In [1]: import numpy as np

In [2]: np.set_printoptions(suppress=True, linewidth=120)

In [3]: A = np.load("test3.npy")

In [4]: A
Out[4]: 
array([[ 0.419,  0.896,  0.661],
       [ 0.7  , -0.5  , -0.7  ],
       [ 0.4  ,  1.   ,  0.7  ]])

In [5]: np.linalg.cond(A) > 100
Out[5]: np.False_

In [6]: np.argsort(-np.linalg.norm(A, axis=0).round(6), kind="stable")[:3]
Out[6]: array([1, 2, 0])

In [7]: np.round(np.abs(np.linalg.svd(A)[2][-1]), 3)
Out[7]: array([0.269, 0.635, 0.724])

In [8]: np.linalg.matrix_rank(A, rtol=0.1)
Out[8]: np.int64(2)

In [9]: [round(float(x), 3) for x in np.linalg.svd(A, compute_uv=False)[:3]]
Out[9]: [1.86, 0.913, 0.03]

In [10]: rng = np.random.default_rng(23)

In [11]: labels = rng.permutation(3)

In [12]: labels
Out[12]: array([2, 1, 0])

In [13]: A2 = A[labels][:, labels]

In [14]: np.diag(A2)
Out[14]: array([ 0.7  , -0.5  ,  0.419])

In [15]: np.allclose(A2, A)
Out[15]: False

In [16]: Q, Rm = np.linalg.qr(A)

In [17]: Rm.round(3)
Out[17]: 
array([[-0.909, -0.468, -0.074],
       [ 0.   ,  1.354,  1.187],
       [ 0.   ,  0.   , -0.042]])

In [18]: np.trace(Q @ Q.T)
Out[18]: np.float64(3.0)

In [19]: np.allclose(Rm.T @ Rm, A.T @ A)
Out[19]: True

In [20]: np.round(Q.T @ Q, 3) + 0
Out[20]: 
array([[1., 0., 0.],
       [0., 1., 0.],
       [0., 0., 1.]])

In [21]: Q.round(3)
Out[21]: 
array([[-0.461,  0.502, -0.732],
       [-0.77 , -0.636,  0.049],
       [-0.44 ,  0.586,  0.68 ]])

In [22]: np.round(abs(Rm[0, 0]), 3), round(float(np.linalg.norm(A[:, 0])), 3)
Out[22]: (np.float64(0.909), 0.909)

In [23]: r0 = np.array([8, 3, 4, -6])

In [24]: r1 = np.array([0, 1, 0])

In [25]: mat = r0[:, None] + r1[None, :]

In [26]: mat
Out[26]: 
array([[ 8,  9,  8],
       [ 3,  4,  3],
       [ 4,  5,  4],
       [-6, -5, -6]])

In [27]: np.round(mat @ np.linalg.pinv(mat) @ mat, 3)
Out[27]: 
array([[ 8.,  9.,  8.],
       [ 3.,  4.,  3.],
       [ 4.,  5.,  4.],
       [-6., -5., -6.]])

In [28]: np.abs(np.diag(np.linalg.qr(mat)[1])) > 1e-9
Out[28]: array([ True,  True, False])

In [29]: np.allclose(mat[:-1].T @ np.linalg.lstsq(mat[:-1].T, mat[-1])[0], mat[-1])
Out[29]: True

In [30]: np.linalg.lstsq(mat[:-1].T, mat[-1])[2]
Out[30]: np.int32(2)

In [31]: t3 = np.stack([A, -3 * A, A[::-1]])

In [32]: (t3 @ A.T).shape
Out[32]: (3, 3, 3)

In [33]: np.round(np.einsum("bij,cij->bc", t3, t3), 3)
Out[33]: 
array([[  4.295, -12.886,   4.283],
       [-12.886,  38.658, -12.848],
       [  4.283, -12.848,   4.295]])

In [34]: t3 = np.stack([mat, 5 * mat, mat[::-1]])

In [35]: (t3 @ mat.T).shape
Out[35]: (3, 4, 4)

In [36]: np.linalg.matrix_rank(t3.reshape(3, -1))
Out[36]: np.int64(2)

In [37]: t3.shape
Out[37]: (3, 4, 3)

In [38]: t3.sum(axis=0)
Out[38]: 
array([[ 42,  49,  42],
       [ 22,  29,  22],
       [ 27,  34,  27],
       [-28, -21, -28]])

In [39]: np.einsum("bij,cij->bc", t3, t3)
Out[39]: 
array([[ 397, 1985, -194],
       [1985, 9925, -970],
       [-194, -970,  397]])

In [40]: left, s, Vt = np.linalg.svd(mat)

In [41]: vecs = Vt[:(s > 1e-8).sum()]

In [42]: x = mat[2] + 4 * mat[3] + rng.integers(2) * np.eye(3)[2]

In [43]: x
Out[43]: array([-20., -15., -20.])

In [44]: np.allclose(vecs.T @ vecs @ x, x)
Out[44]: True

In [45]: np.round(np.diag(vecs.T @ vecs), 3)
Out[45]: array([0.5, 1. , 0.5])
